>>> import numpy as np
>>> np.set_printoptions(precision=4, suppress=True, linewidth=160)
>>> other = np.array([[0, 0, -3, 2],
...     [-2, 0, 3, -2],
...     [3, -1, -1, -3],
...     [3, 2, -1, 1],
...     [1, -1, 1, 1],
...     [2, 3, 2, 0],
...     [2, -3, -1, 2],
...     [2, -3, 2, 3],
...     [0, -3, -1, -3],
...     [-2, 2, -1, 1],
...     [-3, -2, 0, -1],
...     [-3, 1, 3, 2],
...     [-2, 3, 0, 2]])
>>> cent = np.array([[2, 3, 1, -2, -4, -4, 0, -2, -4, -1, 1, 3, 1, 4],
...     [1, -2, 4, -5, -4, 4, 3, 4, -3, 4, -3, -5, 2, -5],
...     [-3, 0, 3, -1, 3, -1, -2, 1, 0, -5, 3, 2, 4, 3],
...     [1, -5, 5, -2, 2, -5, 0, 1, -2, 4, 2, -3, -4, 1]])
>>> rng = np.random.default_rng(17)
>>> M = other @ cent + 0.3 * rng.normal(size=(13, 14))
>>> print(M)
[[ 11.3304  -9.8985   0.838   -1.3781  -5.5684  -6.9944   5.7568  -1.2616  -4.0666  22.9844  -5.683  -11.7225 -20.6081  -6.4421]
 [-14.8228   3.8584  -2.5971   5.0062  13.2073  15.0322  -5.671    5.3184  11.7278 -21.1837   3.103    5.937   17.3145  -0.3922]
 [  4.3475  25.3755 -19.3828   6.1695 -16.4612  -0.0706  -1.1173 -13.9478  -3.1101 -13.9753  -3.342   21.1315   9.1178  10.2694]
 [ 11.9669   0.0489  13.1684 -17.2448 -21.3984  -8.2852   8.1644   1.7444 -20.2292  14.3431  -4.2358  -6.2696  -1.0274   0.0596]
 [ -0.6887  -0.2638   4.5296  -0.0367   5.1931 -14.4445  -5.1462  -3.9081  -2.9307  -5.975    8.9229   6.7602  -1.2784  13.3469]
 [  0.6648   0.3684  19.6055 -20.1289 -14.5214   2.4813   4.7309   9.9653 -17.0197  -0.1957  -0.3315  -4.9715  15.6037  -0.806 ]
 [  6.2137   1.6558  -2.8393   8.0207   5.2461 -28.7863  -7.0025 -15.1225  -2.7269  -0.906   11.5532  12.8365 -16.145   21.9214]
 [ -1.3147  -3.1132  11.1432   3.4966  16.1511 -36.8704 -12.6106 -10.9408  -4.9442 -11.7934  23.1236  15.7959  -8.3498  31.966 ]
 [ -2.5806  20.9321 -29.6555  22.1238   2.9073   3.21    -6.9334 -16.0831  14.5198 -18.8456  -0.0076  22.1125   1.8187   9.0606]
 [  1.858  -14.6805   8.0373  -7.4208  -0.9357  12.0203   7.939   11.5951   0.3179  18.7805  -8.5252 -21.198   -5.9903 -20.0134]
 [ -8.9546   0.793  -16.1495  18.6208  18.187    8.7915  -5.6233  -2.7478  20.2863  -9.4002   1.1508   3.8792  -3.0426  -3.0394]
 [-11.9878 -20.5229  20.1135  -6.5534  21.3741   3.0263  -2.9605  14.452    5.1199  -0.1497   7.2867 -13.8631   3.2483  -6.1119]
 [  0.4512 -21.7094  20.1261 -15.0992  -0.1671   9.7343   8.4712  17.6468  -5.021   22.4828  -6.8641 -26.5186  -4.3029 -20.623 ]]
>>> Uu, sig, vt = np.linalg.svd(M)
>>> print(np.argmax(sig[:-1] / (sig[1:] + 1e-6)) + 1)
4
>>> other = Uu[:, :4] @ np.diag(sig[:4]) @ vt[:4]
>>> print(np.round(np.linalg.norm(M - other) / np.linalg.norm(M), 4))
0.0151
>>> print(np.round(np.linalg.norm(M - other, 2), 4), round(sig[4], 4))
1.5509 1.5509
>>> print(round(np.abs(M - other).max(), 4))
0.5051
>>> print(np.linalg.matrix_rank(other))
4
>>> feats = np.abs(np.array([[2, 2, 2, 0, 1, 3, 2, 1, 2, 1, 2, 3, 1],
...     [3, 2, 2, 0, 0, 3, 3, 3, 0, 1, 2, 1, 2],
...     [0, 1, 2, 0, 1, 3, 1, 1, 0, 2, 0, 2, 2],
...     [2, 2, 0, 3, 2, 0, 0, 0, 3, 3, 3, 3, 2],
...     [1, 2, 1, 2, 1, 0, 2, 2, 1, 2, 1, 3, 0],
...     [0, 3, 2, 2, 1, 2, 0, 3, 0, 3, 2, 2, 3],
...     [3, 2, 0, 3, 3, 3, 3, 1, 0, 1, 1, 1, 0],
...     [0, 1, 0, 2, 2, 1, 1, 0, 3, 0, 3, 0, 2],
...     [1, 2, 0, 2, 3, 2, 2, 0, 1, 0, 1, 1, 2],
...     [3, 2, 1, 0, 0, 0, 1, 0, 2, 2, 2, 3, 2],
...     [1, 0, 2, 3, 2, 0, 2, 3, 3, 2, 1, 1, 0],
...     [2, 2, 3, 2, 0, 2, 2, 3, 1, 0, 0, 0, 0],
...     [3, 3, 2, 2, 1, 0, 0, 0, 1, 1, 2, 1, 3]])) + np.eye(13)
>>> feats = feats / feats.sum(axis=1, keepdims=True)
>>> print(feats)
[[0.1304 0.087  0.087  0.     0.0435 0.1304 0.087  0.0435 0.087  0.0435 0.087  0.1304 0.0435]
 [0.1304 0.1304 0.087  0.     0.     0.1304 0.1304 0.1304 0.     0.0435 0.087  0.0435 0.087 ]
 [0.     0.0625 0.1875 0.     0.0625 0.1875 0.0625 0.0625 0.     0.125  0.     0.125  0.125 ]
 [0.0833 0.0833 0.     0.1667 0.0833 0.     0.     0.     0.125  0.125  0.125  0.125  0.0833]
 [0.0526 0.1053 0.0526 0.1053 0.1053 0.     0.1053 0.1053 0.0526 0.1053 0.0526 0.1579 0.    ]
 [0.     0.125  0.0833 0.0833 0.0417 0.125  0.     0.125  0.     0.125  0.0833 0.0833 0.125 ]
 [0.1364 0.0909 0.     0.1364 0.1364 0.1364 0.1818 0.0455 0.     0.0455 0.0455 0.0455 0.    ]
 [0.     0.0625 0.     0.125  0.125  0.0625 0.0625 0.0625 0.1875 0.     0.1875 0.     0.125 ]
 [0.0556 0.1111 0.     0.1111 0.1667 0.1111 0.1111 0.     0.1111 0.     0.0556 0.0556 0.1111]
 [0.1579 0.1053 0.0526 0.     0.     0.     0.0526 0.     0.1053 0.1579 0.1053 0.1579 0.1053]
 [0.0476 0.     0.0952 0.1429 0.0952 0.     0.0952 0.1429 0.1429 0.0952 0.0952 0.0476 0.    ]
 [0.1111 0.1111 0.1667 0.1111 0.     0.1111 0.1111 0.1667 0.0556 0.     0.     0.0556 0.    ]
 [0.15   0.15   0.1    0.1    0.05   0.     0.     0.     0.05   0.05   0.1    0.05   0.2   ]]
>>> other = np.linalg.invert(feats)
Traceback (most recent call last):
  File "<python-input-17>", line 1, in <module>
    other = np.linalg.invert(feats)
            ^^^^^^^^^^^^^^^^
AttributeError: module 'numpy.linalg' has no attribute 'invert'
>>> other = np.linalg.inv(feats)
>>> print(round(float(np.linalg.slogdet(feats)[0]), 4))
1.0
>>> print(round(float(np.linalg.det(feats) * np.linalg.det(other)), 4))
1.0
>>> print(round(float(np.linalg.cond(feats)), 4))
132.5044
>>> x0 = np.array([6, -1, 5, -6, -1, 6, -4, 3, -2, 8, 3, 3, -9])
>>> print(feats @ x0)
[ 2.087   1.6957  2.125   0.0833  1.      1.25    0.6364 -1.5625 -1.2778  1.7895  0.7619  1.5    -0.45  ]
>>> print(np.linalg.norm(feats @ x0) <= np.linalg.norm(feats, 2) * np.linalg.norm(x0) + 1e-9)
True
>>> print(np.einsum("ij,j->i", feats, x0))
[ 2.087   1.6957  2.125   0.0833  1.      1.25    0.6364 -1.5625 -1.2778  1.7895  0.7619  1.5    -0.45  ]
>>> print((feats @ x0).argmax())
2
>>> print(feats @ (2 * x0))
[ 4.1739  3.3913  4.25    0.1667  2.      2.5     1.2727 -3.125  -2.5556  3.5789  1.5238  3.     -0.9   ]
>>> print(feats @ np.eye(13)[2])
[0.087  0.087  0.1875 0.     0.0526 0.0833 0.     0.     0.     0.0526 0.0952 0.1667 0.1   ]
>>> print((feats * x0).sum(axis=1))
[ 2.087   1.6957  2.125   0.0833  1.      1.25    0.6364 -1.5625 -1.2778  1.7895  0.7619  1.5    -0.45  ]
>>> theta = np.radians(72)
>>> r_ = np.eye(13)
>>> r_[10, 10] = r_[5, 5] = np.cos(theta)
>>> r_[10, 5], r_[5, 10] = -np.sin(theta), np.sin(theta)
>>> other = feats @ r_.T
>>> print(np.allclose(feats @ feats.T, other @ other.T))
True
>>> print(np.round(np.linalg.det(r_), 4), round(np.trace(r_), 4))
1.0 11.618
>>> print(np.linalg.svd(feats, compute_uv=False), np.linalg.svd(other, compute_uv=False))
[1.0044 0.3863 0.3292 0.264  0.2513 0.217  0.1799 0.1426 0.1009 0.094  0.0497 0.0223 0.0076] [1.0044 0.3863 0.3292 0.264  0.2513 0.217  0.1799 0.1426 0.1009 0.094  0.0497 0.0223 0.0076]
>>> print(round(float(np.trace(feats)), 4))
1.7094
>>> print(round(float(np.linalg.det(feats)), 4))
0.0
>>> feats.inv()
Traceback (most recent call last):
  File "<python-input-40>", line 1, in <module>
    feats.inv()
    ^^^^^^^^^
AttributeError: 'numpy.ndarray' object has no attribute 'inv'
>>> print(np.allclose(feats, feats.T))
False
>>> w1 = np.array([[-1, 0, 2, 0, -1, 1],
...     [0, 1, 0, -1, 2, 2],
...     [0, 2, 1, -1, 2, 1],
...     [0, 0, 2, 2, 2, 0],
...     [-1, 2, 0, -1, 1, 0],
...     [-2, -1, 0, -2, 1, -2],
...     [0, 1, -1, 1, 1, 1],
...     [-2, -2, -1, 1, 1, 2],
...     [2, 1, -2, 2, -1, -2],
...     [-1, 1, 2, 1, 0, 1],
...     [0, 1, 2, 1, 2, 0],
...     [-1, 2, 0, -1, 1, 1],
...     [-1, 1, -1, -2, -2, 0]])
>>> beta = np.array([-5, -2, 5, -3, 5, 5])
>>> H = np.maximum(feats @ w1 + beta, 0)
>>> print((H > 0).mean(axis=0))
[0. 0. 1. 0. 1. 1.]
>>> print(np.linalg.matrix_rank(H))
3
>>> cent = np.array([[2, -2], [-2, 0], [1, 0], [-2, 0], [-1, 1], [-1, 1]])
>>> print((H @ cent).round(6).argmax(axis=1))
[1 1 1 1 1 1 1 1 1 1 1 1 1]
>>> print(w1 @ cent)
[[ 0  2]
 [-4  4]
 [-4  3]
 [-4  2]
 [-5  3]
 [ 3  3]
 [-7  2]
 [-6  7]
 [-1 -7]
 [-5  3]
 [-4  2]
 [-6  4]
 [ 1  0]]
>>> mat = np.loadtxt("x.csv", delimiter=",")
>>> print(mat)
[[ -1.0419  -1.9501   0.487 ]
 [  3.857    0.0776  -1.435 ]
 [  4.1284  -1.5631  -2.1826]
 [  1.7206  -2.6711  -1.0038]
 [ -3.3784   0.209    1.1292]
 [ -1.0108   0.9792   1.3067]
 [  3.6773  -2.309    2.5   ]
 [  3.0356   2.3704   0.2506]
 [  7.1186  -2.9142  -1.5424]
 [ -2.7371  -0.7879  -0.4321]
 [  2.6092   1.6988   0.5879]
 [  1.7511  -1.3689  -0.3171]
 [  1.9626  -2.6217  -2.4062]
 [  4.4477  -3.1414  -3.4508]
 [  5.1155   0.4271   1.0231]
 [ 10.7478   2.9842   2.3758]
 [  3.771   -2.2554  -0.7828]
 [ -2.268    3.5339   1.3476]
 [  1.7784   2.0083   1.9056]
 [ -6.6518   0.4577  -1.2397]
 [ -0.1792   1.0788   2.4645]
 [ 11.3385  -1.9809  -2.6526]
 [ -4.0458  -0.1644  -2.5036]
 [-10.6697   1.0084   2.5929]
 [ -3.1753   3.9229   0.7779]
 [  0.8154  -0.2228   0.9533]
 [  8.4806  -4.3781  -0.8083]
 [ -5.5596   1.6379   2.6337]]
>>> x0 = np.array([3, 1, -3])
>>> y = mat @ x0
>>> beta, lr = np.zeros(3), 1 / np.linalg.norm(mat, 2) ** 2
>>> for i in range(40):
...     beta -= lr * mat.T @ (mat @ beta - y)
...     if i % 10 == 0: print(i, round(np.linalg.norm(mat @ beta - y), 4))
... 
0 18.8295
10 10.7549
20 6.2052
30 3.582
>>> print(np.round(np.linalg.cond(mat), 4))
4.325
